$ python3 -q
>>> import numpy as np
>>> import numpy.linalg as la
>>> np.set_printoptions(suppress=True, linewidth=160)
>>> tidy = lambda a: np.round(a, 3) + 0
>>> mat = np.loadtxt("run19.csv", delimiter=",")
>>> print(mat)
[[ 1.588 49.868 89.635 80.369 31.066  0.227 80.262 50.592 39.89  30.915]
 [ 0.524 50.174 87.776 78.536 28.748  0.688 80.496 50.95  39.736 29.051]
 [ 1.666 51.536 91.303 81.192 30.641 -1.216 80.054 50.096 42.251 28.402]
 [ 0.227 50.126 88.513 80.936 28.414  1.209 79.339 50.474 40.808 29.426]
 [-0.073 51.04  90.366 80.043 30.56  -0.046 80.186 51.784 40.349 31.17 ]
 [-0.868 52.01  89.852 81.035 29.852 -1.261 81.297 50.645 40.916 28.609]
 [-0.242 49.846 89.659 79.787 28.899  0.479 81.291 49.932 40.062 29.905]
 [ 1.483 50.523 88.163 80.816 29.426  0.31  81.211 49.925 38.807 28.874]
 [ 0.586 50.022 90.954 79.62  31.412  2.435 79.788 50.724 38.748 30.915]
 [ 0.65  49.876 89.719 80.818 27.99   1.386 80.036 50.445 38.475 28.762]
 [-0.509 49.747 88.797 79.147 30.952 -0.633 77.937 49.883 39.841 30.481]
 [ 0.711 48.682 91.843 81.139 29.841  0.165 80.444 48.258 38.627 29.73 ]
 [ 1.746 51.685 89.554 79.682 30.714 -0.138 81.177 50.094 39.947 30.609]
 [ 1.333 52.096 91.68  79.829 29.026  0.739 79.107 48.462 41.139 30.589]
 [-0.353 50.434 91.206 79.019 32.923 -0.581 80.027 48.688 40.852 32.737]
 [ 0.038 48.988 91.076 78.088 29.791 -2.023 78.205 48.267 39.854 30.571]
 [ 1.679 49.813 89.598 80.593 30.666 -0.748 80.854 49.792 41.48  31.492]
 [-0.134 49.78  90.212 80.264 29.676 -1.909 79.159 48.461 39.871 31.531]
 [ 1.635 48.564 90.962 80.567 30.717 -0.119 79.521 50.356 40.631 29.605]
 [-0.12  49.45  90.768 80.026 30.336 -0.333 79.878 48.752 40.62  27.77 ]
 [-0.061 51.416 89.819 79.046 29.939  0.657 79.239 51.491 39.23  30.173]]
>>> def softmax(z):
...     e = np.exp(z - z.max(axis=-1, keepdims=True))
...     return e / e.sum(axis=-1, keepdims=True)
... 
>>> print(tidy(softmax(mat[13] + 2)))
[0. 0. 1. 0. 0. 0. 0. 0. 0. 0.]
>>> print(tidy(softmax(mat[13])))
[0. 0. 1. 0. 0. 0. 0. 0. 0. 0.]
>>> scores = mat @ mat.T / np.sqrt(10)
>>> print(softmax(scores).round(6).argmax(axis=1))
[2 2 2 2 2 2 2 2 2 2 2 2 2 2 2 2 2 2 2 2 2]
>>> rng = np.random.default_rng(53)
>>> lab = rng.permutation(10)
>>> M2 = mat[:, lab] * rng.choice([-1, 1], 10)
>>> print(M2)
[[ 50.592 -31.066  80.369  30.915  49.868  80.262   0.227   1.588 -39.89   89.635]
 [ 50.95  -28.748  78.536  29.051  50.174  80.496   0.688   0.524 -39.736  87.776]
 [ 50.096 -30.641  81.192  28.402  51.536  80.054  -1.216   1.666 -42.251  91.303]
 [ 50.474 -28.414  80.936  29.426  50.126  79.339   1.209   0.227 -40.808  88.513]
 [ 51.784 -30.56   80.043  31.17   51.04   80.186  -0.046  -0.073 -40.349  90.366]
 [ 50.645 -29.852  81.035  28.609  52.01   81.297  -1.261  -0.868 -40.916  89.852]
 [ 49.932 -28.899  79.787  29.905  49.846  81.291   0.479  -0.242 -40.062  89.659]
 [ 49.925 -29.426  80.816  28.874  50.523  81.211   0.31    1.483 -38.807  88.163]
 [ 50.724 -31.412  79.62   30.915  50.022  79.788   2.435   0.586 -38.748  90.954]
 [ 50.445 -27.99   80.818  28.762  49.876  80.036   1.386   0.65  -38.475  89.719]
 [ 49.883 -30.952  79.147  30.481  49.747  77.937  -0.633  -0.509 -39.841  88.797]
 [ 48.258 -29.841  81.139  29.73   48.682  80.444   0.165   0.711 -38.627  91.843]
 [ 50.094 -30.714  79.682  30.609  51.685  81.177  -0.138   1.746 -39.947  89.554]
 [ 48.462 -29.026  79.829  30.589  52.096  79.107   0.739   1.333 -41.139  91.68 ]
 [ 48.688 -32.923  79.019  32.737  50.434  80.027  -0.581  -0.353 -40.852  91.206]
 [ 48.267 -29.791  78.088  30.571  48.988  78.205  -2.023   0.038 -39.854  91.076]
 [ 49.792 -30.666  80.593  31.492  49.813  80.854  -0.748   1.679 -41.48   89.598]
 [ 48.461 -29.676  80.264  31.531  49.78   79.159  -1.909  -0.134 -39.871  90.212]
 [ 50.356 -30.717  80.567  29.605  48.564  79.521  -0.119   1.635 -40.631  90.962]
 [ 48.752 -30.336  80.026  27.77   49.45   79.878  -0.333  -0.12  -40.62   90.768]
 [ 51.491 -29.939  79.046  30.173  51.416  79.239   0.657  -0.061 -39.23   89.819]]
>>> Uu, _, vt = la.svd(mat.T @ M2)
>>> print(tidy(Uu @ vt))
[[ 0.  0.  0.  0.  0.  0.  0.  1.  0.  0.]
 [ 0.  0.  0.  0.  1.  0.  0.  0.  0.  0.]
 [ 0.  0.  0.  0.  0.  0.  0.  0.  0.  1.]
 [ 0.  0.  1.  0.  0.  0.  0.  0.  0.  0.]
 [ 0. -1.  0.  0.  0.  0.  0.  0.  0.  0.]
 [ 0.  0.  0.  0.  0.  0.  1.  0.  0.  0.]
 [ 0.  0.  0.  0.  0.  1.  0.  0.  0.  0.]
 [ 1.  0.  0.  0.  0.  0.  0.  0.  0.  0.]
 [ 0.  0.  0.  0.  0.  0.  0.  0. -1.  0.]
 [ 0.  0.  0.  1.  0.  0.  0.  0.  0.  0.]]
>>> print(tidy(la.lstsq(mat, M2)[0]))
[[ 0.  0.  0.  0.  0.  0.  0.  1.  0.  0.]
 [ 0.  0.  0.  0.  1.  0.  0.  0.  0.  0.]
 [ 0.  0.  0.  0.  0.  0.  0.  0.  0.  1.]
 [ 0.  0.  1.  0.  0.  0.  0.  0.  0.  0.]
 [ 0. -1.  0.  0.  0.  0.  0.  0.  0.  0.]
 [ 0.  0.  0.  0.  0.  0.  1.  0.  0.  0.]
 [ 0.  0.  0.  0.  0.  1.  0.  0.  0.  0.]
 [ 1.  0.  0.  0.  0.  0.  0.  0.  0.  0.]
 [ 0.  0.  0.  0.  0.  0.  0.  0. -1.  0.]
 [ 0.  0.  0.  1.  0.  0.  0.  0.  0.  0.]]
>>> O, _ = la.qr(np.array([[-1.5, -0.5, -1.4, 0.3, -2.0, -0.8],
...     [-0.1, 0.3, -0.1, 1.9, -2.0, -1.1],
...     [-0.6, -0.7, -0.3, -0.4, -0.4, 2.4],
...     [-0.2, 0.2, -1.0, 0.3, -0.1, 1.7],
...     [0.3, -0.4, 0.3, -0.3, 1.2, -0.5],
...     [0.3, -2.1, -0.3, 0.1, 1.2, -0.7],
...     [-0.1, 1.4, 0.4, 0.4, 0.0, -0.2]]))
>>> A = O @ O.T
>>> print(tidy(A))
[[ 0.997 -0.012 -0.004 -0.006 -0.047  0.021  0.018]
 [-0.012  0.957 -0.015 -0.024 -0.173  0.076  0.065]
 [-0.004 -0.015  0.994 -0.008 -0.062  0.027  0.023]
 [-0.006 -0.024 -0.008  0.987 -0.096  0.042  0.036]
 [-0.047 -0.173 -0.062 -0.096  0.296  0.307  0.262]
 [ 0.021  0.076  0.027  0.042  0.307  0.866 -0.115]
 [ 0.018  0.065  0.023  0.036  0.262 -0.115  0.902]]
>>> C2 = A.T @ A
>>> print(tidy(C2))
[[ 0.997 -0.012 -0.004 -0.006 -0.047  0.021  0.018]
 [-0.012  0.957 -0.015 -0.024 -0.173  0.076  0.065]
 [-0.004 -0.015  0.994 -0.008 -0.062  0.027  0.023]
 [-0.006 -0.024 -0.008  0.987 -0.096  0.042  0.036]
 [-0.047 -0.173 -0.062 -0.096  0.296  0.307  0.262]
 [ 0.021  0.076  0.027  0.042  0.307  0.866 -0.115]
 [ 0.018  0.065  0.023  0.036  0.262 -0.115  0.902]]
>>> print(la.matrix_rank(C2))
6
>>> print(tidy(la.eigvalsh(C2)[::-1]))
[1. 1. 1. 1. 1. 1. 0.]
>>> C2 = np.cov(mat, rowvar=False)
>>> print(np.median(mat, axis=0))
[ 0.524 50.022 89.852 80.043 29.939 -0.046 80.036 50.094 39.947 30.173]
>>> print(C2.shape)
(10, 10)
>>> print(np.argwhere(np.triu(np.abs(np.corrcoef(mat.T)) > 0.8, 1)))
[]
>>> print(tidy(np.corrcoef(mat[:, 7], mat[:, 5])[0, 1]))
0.438
